% ipython --no-banner

In [1]: import numpy as np

In [2]: np.set_printoptions(suppress=True, linewidth=140)

In [3]: E = np.loadtxt("out3.csv", delimiter=",")

In [4]: E
Out[4]: 
array([[-2.,  1.,  1.,  1., -2.],
       [ 0.,  2.,  2.,  2., -1.],
       [ 0.,  0.,  1., -2.,  2.],
       [ 0.,  0.,  0.,  0.,  2.],
       [ 0.,  0.,  0.,  0.,  0.]])

In [5]: np.kron(np.eye(2, dtype=int), E)
Out[5]: 
array([[-2.,  1.,  1.,  1., -2., -0.,  0.,  0.,  0., -0.],
       [ 0.,  2.,  2.,  2., -1.,  0.,  0.,  0.,  0., -0.],
       [ 0.,  0.,  1., -2.,  2.,  0.,  0.,  0., -0.,  0.],
       [ 0.,  0.,  0.,  0.,  2.,  0.,  0.,  0.,  0.,  0.],
       [ 0.,  0.,  0.,  0.,  0.,  0.,  0.,  0.,  0.,  0.],
       [-0.,  0.,  0.,  0., -0., -2.,  1.,  1.,  1., -2.],
       [ 0.,  0.,  0.,  0., -0.,  0.,  2.,  2.,  2., -1.],
       [ 0.,  0.,  0., -0.,  0.,  0.,  0.,  1., -2.,  2.],
       [ 0.,  0.,  0.,  0.,  0.,  0.,  0.,  0.,  0.,  2.],
       [ 0.,  0.,  0.,  0.,  0.,  0.,  0.,  0.,  0.,  0.]])

In [6]: np.round(np.linalg.eigvals(E).sum().real, 2)
Out[6]: np.float64(1.0)

In [7]: np.poly(E)
Out[7]: array([ 1., -1., -4.,  4.,  0.,  0.])

In [8]: print(np.round(np.linalg.det(2 * E), 2), round(float(np.linalg.det(E)), 2))
0.0 0.0

In [9]: print(np.round(np.linalg.eigvals(E), 2))
[-2.  2.  1.  0.  0.]

In [10]: round(np.linalg.det(E.T), 2)
Out[10]: np.float64(0.0)

In [11]: vec = np.array([3, 3, 3, 0, 4])

In [12]: (E * vec).sum(axis=1)
Out[12]: array([-8.,  8., 11.,  8.,  0.])

In [13]: print(E @ vec)
[-8.  8. 11.  8.  0.]

In [14]: (E @ vec).argmax()
Out[14]: np.int64(2)

In [15]: A2 = np.array([[2, -1], [0, 0]])

In [16]: cent = np.kron(A2, E)

In [17]: print(round(np.linalg.norm(cent, 2), 2), round(np.linalg.norm(A2, 2) * np.linalg.norm(E, 2), 2))
11.05 11.05

In [18]: cent
Out[18]: 
array([[-4.,  2.,  2.,  2., -4.,  2., -1., -1., -1.,  2.],
       [ 0.,  4.,  4.,  4., -2., -0., -2., -2., -2.,  1.],
       [ 0.,  0.,  2., -4.,  4., -0., -0., -1.,  2., -2.],
       [ 0.,  0.,  0.,  0.,  4., -0., -0., -0., -0., -2.],
       [ 0.,  0.,  0.,  0.,  0., -0., -0., -0., -0., -0.],
       [-0.,  0.,  0.,  0., -0., -0.,  0.,  0.,  0., -0.],
       [ 0.,  0.,  0.,  0., -0.,  0.,  0.,  0.,  0., -0.],
       [ 0.,  0.,  0., -0.,  0.,  0.,  0.,  0., -0.,  0.],
       [ 0.,  0.,  0.,  0.,  0.,  0.,  0.,  0.,  0.,  0.],
       [ 0.,  0.,  0.,  0.,  0.,  0.,  0.,  0.,  0.,  0.]])
